$ python3 -q
>>> import numpy as np
>>> np.set_printoptions(suppress=True, linewidth=120)
>>> tidy = lambda a: np.round(a, 3) + 0
>>> feats = np.load("dump.npy")
>>> print(feats)
[[  0  12 -12]
 [  0  18 -18]
 [  0  -2   2]
 [  0 -12  12]]
>>> print(tidy(feats @ np.linalg.pinv(feats) @ feats))
[[  0.  12. -12.]
 [  0.  18. -18.]
 [  0.  -2.   2.]
 [  0. -12.  12.]]
>>> print(np.linalg.lstsq(feats[:-1].T, feats[-1])[2])
1
>>> print(np.allclose(feats[:-1].T @ np.linalg.lstsq(feats[:-1].T, feats[-1])[0], feats[-1]))
True
>>> w1 = np.array([[1, 1, 3, 1], [0, 2, 3, 0], [2, 0, 0, 0]])
>>> beta = np.array([2, 3, 3, 1])
>>> hid = np.maximum(feats @ w1 + beta, 0)
>>> print((hid > 0).astype(int))
[[0 1 1 1]
 [0 1 1 1]
 [1 0 0 1]
 [1 0 0 1]]
>>> W2 = np.array([[4, -5], [-4, 0], [6, -6], [-8, -4]])
>>> print(hid @ W2)
[[ 118 -238]
 [ 178 -346]
 [  16  -34]
 [  96 -134]]
>>> print(w1 @ W2)
[[ 10 -27]
 [ 10 -18]
 [  8 -10]]
>>> Uu, sig, Vt = np.linalg.svd(feats)
>>> vecs = Vt[:(sig > 1e-8).sum()]
>>> rng = np.random.default_rng(3162)
>>> x = feats[0] + 3 * feats[1] + rng.integers(2) * np.eye(3)[1]
>>> print(x)
[  0.  66. -66.]
>>> print(np.linalg.matrix_rank(np.vstack([feats, x])))
1
>>> print(np.allclose(vecs.T @ vecs @ x, x))
True
>>> print(tidy(np.diag(vecs.T @ vecs)))
[0.  0.5 0.5]
>>> print(tidy(np.linalg.norm(x - vecs.T @ vecs @ x)))
0.0
>>> arr = np.loadtxt("a.csv", delimiter=",")
>>> print(tidy(arr))
[[ 0.093 -0.907 -0.13  -0.389]
 [-0.907  0.093 -0.13  -0.389]
 [-0.13  -0.13   0.981 -0.056]
 [-0.389 -0.389 -0.056  0.833]]
>>> Q, r_ = np.linalg.qr(arr)
>>> print(tidy(Q.T @ Q))
[[1. 0. 0. 0.]
 [0. 1. 0. 0.]
 [0. 0. 1. 0.]
 [0. 0. 0. 1.]]
>>> print(tidy(abs(r_[0, 0])), tidy(np.linalg.norm(arr[:, 0])))
1.0 1.0
>>> print(tidy(Q @ r_))
[[ 0.093 -0.907 -0.13  -0.389]
 [-0.907  0.093 -0.13  -0.389]
 [-0.13  -0.13   0.981 -0.056]
 [-0.389 -0.389 -0.056  0.833]]
>>> print(np.allclose(r_.T @ r_, arr.T @ arr))
True
>>> x = np.array([-1, 4, 4, -9])
>>> print([p for p in range(1, 25) if np.allclose(np.linalg.matrix_power(arr, p), np.eye(4))])
[2, 4, 6, 8, 10, 12, 14, 16, 18, 20, 22, 24]
>>> print(tidy(np.linalg.norm(x)), tidy(np.linalg.norm(arr @ x)))
10.677 10.677
>>> print(tidy(np.abs(np.linalg.eigvals(arr))))
[1. 1. 1. 1.]
>>> B = np.array([[0, 3, 2], [0, 0, 0], [2, 3, 0]])
>>> B[-1] = B[0]
>>> data = B + 0.1 * np.eye(3)
>>> print(data)
[[0.1 3.  2. ]
 [0.  0.1 0. ]
 [0.  3.  2.1]]
>>> lab = rng.permutation(3)
>>> print(lab)
[1 0 2]
>>> B = data[lab][:, lab]
>>> print(B)
[[0.1 0.  0. ]
 [3.  0.1 2. ]
 [3.  0.  2.1]]
>>> print(tidy(np.linalg.det(B)), tidy(np.linalg.det(data[lab])))
0.021 -0.021
>>> print(tidy(np.sort(np.abs(np.linalg.eigvals(B)))))
[0.1 0.1 2.1]
>>> print(np.allclose(B, data))
False
>>> w1 = np.array([[2, 0, -3, 3, 1, 2], [0, -2, 2, -2, 1, 1], [1, -1, -2, 2, -2, -3]])
>>> beta = np.array([-2, 3, 3, -1, -1, 3])
>>> hid = np.maximum(data @ w1 + beta, 0)
>>> print((hid > 0).astype(int))
[[1 0 1 0 0 1]
 [0 1 1 0 0 1]
 [1 0 1 0 0 0]]
>>> print(np.linalg.matrix_rank(hid))
3
>>> print(tidy((hid > 0).mean(axis=0)))
[0.667 0.333 1.    0.    0.    0.667]
>>> W2 = np.array([[3, 2], [3, 2], [3, 1], [0, 3], [2, 2], [2, 3]])
>>> print((hid @ W2).round(6).argmax(axis=1))
[0 0 0]
>>> print(tidy(hid @ W2))
[[15.1  5.7]
 [24.2 18.1]
 [14.7  5. ]]
